$ python3 -q
>>> import numpy as np
>>> from numpy import linalg as LA
>>> np.set_printoptions(suppress=True, linewidth=140)
>>> sig = 20 * 0.7 ** np.arange(8)
>>> rng = np.random.default_rng(244619)
>>> K = rng.normal(size=(11, 8)) * rng.permutation(sig)
>>> print(K.round(3))
[[-17.283   1.076   5.759  -2.141  -4.357  -0.356  -4.491  -0.495]
 [-21.309   1.238 -12.951  -1.718   1.345  16.367   0.269 -23.764]
 [ -5.622  -5.733 -13.754  -1.604  -0.988  14.471   2.72   -3.964]
 [ 10.876   6.825 -23.283   5.042  -2.981 -15.691   1.312  -0.046]
 [  1.43   -6.12   17.069   2.336  -0.812 -17.706   2.577  -3.113]
 [-18.416   0.96   -9.118  -0.625   0.579  10.237  -5.598  -3.476]
 [ -5.973   2.435 -17.092   3.749  -2.838   4.368   3.075  -4.67 ]
 [  9.588  -2.466   6.515   2.33   -1.129  16.721   1.777   2.371]
 [ -2.397   1.376  18.629  -2.568  -0.102   7.135  -1.593  -5.282]
 [  7.835   3.245   8.899   1.101   1.046   3.816  -1.087  -1.871]
 [ -5.211   0.113  16.255   0.186  -1.096   9.753  -6.54    4.397]]
>>> q, R = LA.qr(K)
>>> print(round(float(abs(R[0, 0])), 3), round(float(LA.norm(K[:, 0])), 3))
38.285 38.285
>>> print(np.round(q @ R, 3))
[[-17.283   1.076   5.759  -2.141  -4.357  -0.356  -4.491  -0.495]
 [-21.309   1.238 -12.951  -1.718   1.345  16.367   0.269 -23.764]
 [ -5.622  -5.733 -13.754  -1.604  -0.988  14.471   2.72   -3.964]
 [ 10.876   6.825 -23.283   5.042  -2.981 -15.691   1.312  -0.046]
 [  1.43   -6.12   17.069   2.336  -0.812 -17.706   2.577  -3.113]
 [-18.416   0.96   -9.118  -0.625   0.579  10.237  -5.598  -3.476]
 [ -5.973   2.435 -17.092   3.749  -2.838   4.368   3.075  -4.67 ]
 [  9.588  -2.466   6.515   2.33   -1.129  16.721   1.777   2.371]
 [ -2.397   1.376  18.629  -2.568  -0.102   7.135  -1.593  -5.282]
 [  7.835   3.245   8.899   1.101   1.046   3.816  -1.087  -1.871]
 [ -5.211   0.113  16.255   0.186  -1.096   9.753  -6.54    4.397]]
>>> K @ K
Traceback (most recent call last):
  File "<python-input-10>", line 1, in <module>
    K @ K
    ~~^~~
ValueError: matmul: Input operand 1 has a mismatch in its core dimension 0, with gufunc signature (n?,k),(k,m?)->(n?,m?) (size 11 is different from 8)
>>> C2 = K.T @ K
>>> print(np.round(np.diag(C2), 3))
[1465.749  144.968 2331.624   68.704   43.281 1601.178  126.436  680.597]
>>> print(np.round(LA.svd(K, compute_uv=False) ** 2, 3))
[2861.413 2151.082  851.143  358.328  155.249   55.453   20.436    9.433]
>>> print(LA.matrix_rank(C2))
8
>>> print((K @ K.T).shape)
(11, 11)
>>> print(np.round(LA.eigvalsh(C2)[::-1], 3))
[2861.413 2151.082  851.143  358.328  155.249   55.453   20.436    9.433]
>>> print(np.allclose(C2, C2.T))
True
>>> E = np.array([[-7, -3, 9, 9, 5, 4, 0, -8, -4, -9, -6, 8],
...     [7, 1, 9, 8, -9, -9, -6, 7, -8, 1, -7, 1],
...     [-8, -6, 9, -3, 5, 2, 7, 0, 3, -6, 4, 8],
...     [1, -3, -7, 8, -5, -1, 7, -7, 1, -5, 9, 4],
...     [-8, 1, -9, -6, 5, -3, -3, -7, 0, -3, 5, 8],
...     [5, -2, -5, 9, 0, -6, -8, -9, 5, -7, 3, 2],
...     [-1, 5, 0, 5, -5, -2, 0, -5, -6, -8, 2, 7]])
>>> E[5] = E[3]
>>> print(E)
[[-7 -3  9  9  5  4  0 -8 -4 -9 -6  8]
 [ 7  1  9  8 -9 -9 -6  7 -8  1 -7  1]
 [-8 -6  9 -3  5  2  7  0  3 -6  4  8]
 [ 1 -3 -7  8 -5 -1  7 -7  1 -5  9  4]
 [-8  1 -9 -6  5 -3 -3 -7  0 -3  5  8]
 [ 1 -3 -7  8 -5 -1  7 -7  1 -5  9  4]
 [-1  5  0  5 -5 -2  0 -5 -6 -8  2  7]]
>>> print(np.argsort(-LA.norm(E, axis=0).round(6), kind="stable")[:3])
[ 2  3 10]
>>> print(round(LA.norm(E, 2) / LA.norm(E), 3))
0.617
>>> print(LA.cond(E) > 100)
True
>>> print(LA.matrix_rank(E, rtol=0.1))
6
>>> print(round(float(np.trace(LA.pinv(E) @ E)), 3))
6.0
>>> print(np.unique(E.round(6), axis=0).shape)
(6, 12)
>>> print(LA.lstsq(E[:-1].T, E[-1])[2])
5
>>> print(np.abs(np.diag(LA.qr(E)[1])) > 1e-9)
[ True  True  True  True  True  True False]
>>> U, sig, VT = LA.svd(E)
>>> V = VT[:(sig > 1e-8).sum()]
>>> x = E[6] + 3 * E[4] + rng.integers(2) * np.eye(12)[2]
>>> print(x)
[-25.   8. -27. -13.  10. -11.  -9. -26.  -6. -17.  17.  31.]
>>> print(LA.matrix_rank(np.vstack([E, x])))
6
>>> print(np.round(np.diag(V.T @ V), 3))
[0.327 0.659 0.743 0.703 0.449 0.576 0.49  0.461 0.262 0.362 0.495 0.474]
>>> print(np.round(LA.norm(x - V.T @ V @ x), 3))
0.0
>>> B = E + rng.integers(-2, 3, (7, 6)) @ rng.integers(-2, 3, (6, 12))
>>> print(B)
[[ -1  -1   5  10   9   8   5 -16  -9  -4  -9  15]
 [  7   0  16   2  -9 -13  -1   7 -11  -9 -15  -3]
 [ -1  -3  10   6   3   1  12   6  -3  -8   0   1]
 [  6   3  -9   5 -13 -12  -1  -6   2   0   7   2]
 [ -1   6 -11  -6  -1 -11  -6  -6  -1   1   1   6]
 [  1  -2 -12  10  -7   1   2  -5   8   5  15   8]
 [ 11   5  -5  14 -10  -5   7   0  -5  -3  -6   4]]
>>> print(np.abs(B - E).sum(axis=1))
[54 48 53 54 43 46 63]
>>> x = np.array([6, 0, 2, 9, 5, 8, 0, 4, 4, 0, 7, 8])
>>> print(E @ np.eye(12)[4])
[ 5. -9.  5. -5.  5. -5. -5.]
>>> print(np.sign((E @ x).round(6)))
[ 1 -1  1  1 -1  1  1]
>>> print((E * x).sum(axis=1))
[ 88 -30  88 102 -48 102  24]
>>> print(np.einsum("ij,j->i", E, x))
[ 88 -30  88 102 -48 102  24]
>>> print(E @ x)
[ 88 -30  88 102 -48 102  24]
>>> print(E @ (2 * x))
[176 -60 176 204 -96 204  48]
>>> A = np.load("w.npy")
>>> print(A)
[[ 1.997  0.001  0.008 -0.995  1.034  1.994  1.999 -1.01   2.008  0.99   1.999  1.009]
 [ 2.001 -0.006 -0.014 -1.019  1.032  1.97   1.976 -0.954  1.96   1.004  2.019  0.993]
 [ 1.995  0.043 -0.039 -1.018  1.012  2.002  1.988 -1.03   1.986  0.984  1.994  0.98 ]
 [ 1.988  0.012  0.003 -1.036  0.998  2.03   2.016 -1.013  2.002  1.01   2.037  0.978]
 [ 1.997  0.021  0.018 -0.984  1.004  2.007  1.999 -0.99   2.     0.996  2.027  1.   ]
 [ 2.031 -0.02   0.01  -1.007  1.021  1.994  1.988 -1.005  2.001  0.98   1.994  1.018]
 [ 2.027  0.017  0.007 -1.053  1.009  2.012  2.033 -1.029  1.975  0.971  2.008  1.005]
 [ 1.986 -0.004 -0.001 -0.996  0.976  1.994  1.995 -0.99   2.006  0.992  1.994  1.004]
 [-1.994  2.007 -1.999  1.04   1.026  0.998  2.005  2.014  1.016 -2.047  0.997  1.999]
 [-1.983  1.985 -1.948  1.002  0.99   0.984  2.009  1.991  1.012 -2.01   1.069  2.001]
 [-1.988  1.987 -2.018  1.033  0.971  0.968  1.993  2.03   1.059 -2.011  1.002  2.028]
 [-1.992  2.038 -1.996  1.039  1.035  0.99   1.991  1.993  1.02  -1.993  1.021  2.007]
 [-2.002  1.99  -1.994  1.008  1.009  1.031  2.009  1.991  0.999 -2.024  1.003  2.009]
 [-1.972  1.994 -2.004  1.009  0.997  0.984  1.99   1.964  0.993 -1.982  0.994  1.99 ]
 [-2.008  2.046 -2.014  1.036  0.99   1.039  1.987  2.     0.998 -1.977  0.997  1.981]
 [-2.018  1.987 -2.028  1.008  1.003  1.013  1.999  2.006  1.003 -2.01   0.978  2.009]
 [-0.988  1.995 -1.017  1.961 -2.01  -1.01  -1.005 -1.     1.004  2.015 -0.048 -2.002]
 [-1.005  1.973 -1.013  1.976 -2.02  -0.999 -0.995 -0.979  1.03   2.035 -0.003 -1.99 ]
 [-1.     2.008 -1.027  1.996 -1.996 -0.978 -0.992 -1.014  0.992  1.993 -0.01  -1.967]
 [-0.997  1.989 -1.015  2.02  -1.99  -0.984 -1.045 -0.993  0.982  1.993 -0.003 -1.996]
 [-1.003  1.982 -1.025  1.996 -2.017 -1.019 -1.032 -1.014  0.974  2.025 -0.017 -1.96 ]
 [-0.986  1.968 -1.025  1.967 -2.006 -0.99  -0.995 -1.006  0.98   1.985  0.024 -2.03 ]
 [-0.993  2.004 -0.961  2.014 -2.013 -0.984 -1.024 -1.008  0.97   2.013  0.    -2.011]
 [-1.002  1.985 -0.99   2.018 -2.02  -1.029 -0.988 -1.016  1.004  1.996  0.012 -2.01 ]]
>>> print([round(float(x), 3) for x in LA.svd(A, compute_uv=False)[:3]])
[17.569, 14.738, 12.14]
>>> print(np.round(np.abs(LA.svd(A)[2][-1]), 3))
[0.249 0.196 0.119 0.447 0.061 0.04  0.619 0.155 0.424 0.252 0.155 0.079]
>>> print(LA.matrix_rank(A, rtol=0.1))
3
>>> x = np.array([7, 4, 4, 3, 8, 1, 3, 4, 2, 7, 2, 7])
>>> h = np.maximum(A @ x, 0)
>>> print(np.round(A.T @ h, 3))
[ 463.53   261.738 -258.632 -232.916  493.46   849.495  977.872 -102.867  848.11    97.611  853.535  618.18 ]
>>> f = np.array([-2, -1, 2, -1, -1, -2, -2, -1, 2, 0])
>>> W0 = np.array([np.roll(f, i) for i in range(10)])
>>> print(W0)
[[-2 -1  2 -1 -1 -2 -2 -1  2  0]
 [ 0 -2 -1  2 -1 -1 -2 -2 -1  2]
 [ 2  0 -2 -1  2 -1 -1 -2 -2 -1]
 [-1  2  0 -2 -1  2 -1 -1 -2 -2]
 [-2 -1  2  0 -2 -1  2 -1 -1 -2]
 [-2 -2 -1  2  0 -2 -1  2 -1 -1]
 [-1 -2 -2 -1  2  0 -2 -1  2 -1]
 [-1 -1 -2 -2 -1  2  0 -2 -1  2]
 [ 2 -1 -1 -2 -2 -1  2  0 -2 -1]
 [-1  2 -1 -1 -2 -2 -1  2  0 -2]]
>>> f = np.array([1, 1, 1, 1, 0, 0, 1, 1, 1, 0])
>>> B = W0 + np.outer(f, np.eye(10)[1])
>>> print(LA.matrix_rank(LA.inv(B) - LA.inv(W0), tol=1e-8))
1
>>> print(LA.matrix_rank(B - W0))
1
>>> print(B)
[[-2.  0.  2. -1. -1. -2. -2. -1.  2.  0.]
 [ 0. -1. -1.  2. -1. -1. -2. -2. -1.  2.]
 [ 2.  1. -2. -1.  2. -1. -1. -2. -2. -1.]
 [-1.  3.  0. -2. -1.  2. -1. -1. -2. -2.]
 [-2. -1.  2.  0. -2. -1.  2. -1. -1. -2.]
 [-2. -2. -1.  2.  0. -2. -1.  2. -1. -1.]
 [-1. -1. -2. -1.  2.  0. -2. -1.  2. -1.]
 [-1.  0. -2. -2. -1.  2.  0. -2. -1.  2.]
 [ 2.  0. -1. -2. -2. -1.  2.  0. -2. -1.]
 [-1.  2. -1. -1. -2. -2. -1.  2.  0. -2.]]
>>> print((B + B.T) / 2)
[[-2.   0.   2.  -1.  -1.5 -2.  -1.5 -1.   2.  -0.5]
 [ 0.  -1.   0.   2.5 -1.  -1.5 -1.5 -1.  -0.5  2. ]
 [ 2.   0.  -2.  -0.5  2.  -1.  -1.5 -2.  -1.5 -1. ]
 [-1.   2.5 -0.5 -2.  -0.5  2.  -1.  -1.5 -2.  -1.5]
 [-1.5 -1.   2.  -0.5 -2.  -0.5  2.  -1.  -1.5 -2. ]
 [-2.  -1.5 -1.   2.  -0.5 -2.  -0.5  2.  -1.  -1.5]
 [-1.5 -1.5 -1.5 -1.   2.  -0.5 -2.  -0.5  2.  -1. ]
 [-1.  -1.  -2.  -1.5 -1.   2.  -0.5 -2.  -0.5  2. ]
 [ 2.  -0.5 -1.5 -2.  -1.5 -1.   2.  -0.5 -2.  -0.5]
 [-0.5  2.  -1.  -1.5 -2.  -1.5 -1.   2.  -0.5 -2. ]]
>>> assert B == B.T
Traceback (most recent call last):
  File "<python-input-63>", line 1, in <module>
    assert B == B.T
           ^^^^^^^^
ValueError: The truth value of an array with more than one element is ambiguous. Use a.any() or a.all()
>>> LA.determinant(B)
Traceback (most recent call last):
  File "<python-input-64>", line 1, in <module>
    LA.determinant(B)
    ^^^^^^^^^^^^^^
AttributeError: module 'numpy.linalg' has no attribute 'determinant'
>>> print(np.round(np.sort(np.abs(LA.eigvals(B))), 3))
[1.026 1.026 3.472 3.772 3.772 5.444 5.444 5.472 7.006 7.006]
>>> print((B - B.T) / 2)
[[ 0.   0.   0.   0.   0.5  0.  -0.5  0.   0.   0.5]
 [ 0.   0.  -1.  -0.5  0.   0.5 -0.5 -1.  -0.5  0. ]
 [ 0.   1.   0.  -0.5  0.   0.   0.5  0.  -0.5  0. ]
 [ 0.   0.5  0.5  0.  -0.5  0.   0.   0.5  0.  -0.5]
 [-0.5  0.   0.   0.5  0.  -0.5  0.   0.   0.5  0. ]
 [ 0.  -0.5  0.   0.   0.5  0.  -0.5  0.   0.   0.5]
 [ 0.5  0.5 -0.5  0.   0.   0.5  0.  -0.5  0.   0. ]
 [ 0.   1.   0.  -0.5  0.   0.   0.5  0.  -0.5  0. ]
 [ 0.   0.5  0.5  0.  -0.5  0.   0.   0.5  0.  -0.5]
 [-0.5  0.   0.   0.5  0.  -0.5  0.   0.   0.5  0. ]]
>>> m1 = np.diag(5 * np.array([0, 2, 2, 2, 0, 0])) + np.array([[0, 0, 1, 3, 0, 3],
...     [1, 2, 2, 1, 0, 1],
...     [1, 2, 1, 2, 1, 0],
...     [1, 1, 2, 1, 1, 2],
...     [2, 0, 2, 2, 0, 1],
...     [3, 3, 2, 2, 1, 0]])
>>> print(m1)
[[ 0  0  1  3  0  3]
 [ 1 12  2  1  0  1]
 [ 1  2 11  2  1  0]
 [ 1  1  2 11  1  2]
 [ 2  0  2  2  0  1]
 [ 3  3  2  2  1  0]]
>>> print(np.round(LA.norm(m1, axis=1), 3))
[ 4.359 12.288 11.446 11.489  3.606  5.196]
>>> print(np.round(LA.norm(m1, axis=0), 3))
[ 4.    12.57  11.747 11.958  1.732  3.873]
>>> print(np.round(LA.norm(m1) ** 2 / LA.norm(m1, 2) ** 2, 3))
1.842
>>> print(round(float(LA.norm(m1[3] - m1[5])), 3))
9.644
>>> print(round(float(LA.norm(m1, 2)), 3))
16.024
>>> print(round(LA.norm(m1[3], 1), 3), round(float(LA.norm(m1[3], np.inf)), 3))
18.0 11.0
>>> W1 = np.array([[4, 0, 0, 1],
...     [-5, -1, 4, 3],
...     [-2, 5, 3, -5],
...     [-2, 2, 3, 0],
...     [-5, 2, -4, -1],
...     [0, 0, 4, 0]])
>>> c = np.array([9, 3, 4, 8])
>>> H = np.maximum(m1 @ W1 + c, 0)
>>> print(LA.matrix_rank(H))
4
>>> print(H)
[[ 1 14 28  3]
 [ 0  3 65 35]
 [ 0 62 47  0]
 [ 0 36 51  1]
 [ 9 17 20  0]
 [ 0 16 24  9]]
>>> print((H > 0).astype(int))
[[1 1 1 1]
 [0 1 1 1]
 [0 1 1 0]
 [0 1 1 1]
 [1 1 1 0]
 [0 1 1 1]]
>>> cent = np.array([[4, 4], [5, 2], [4, 5], [2, 5]])
>>> print((H @ cent).round(6).argmax(axis=1))
[0 1 0 0 0 1]
>>> print(W1 @ cent)
[[ 18  21]
 [ -3  13]
 [ 19  -8]
 [ 14  11]
 [-28 -41]
 [ 16  20]]
>>> print(H @ cent)
[[192 187]
 [345 506]
 [498 359]
 [386 332]
 [201 170]
 [194 197]]
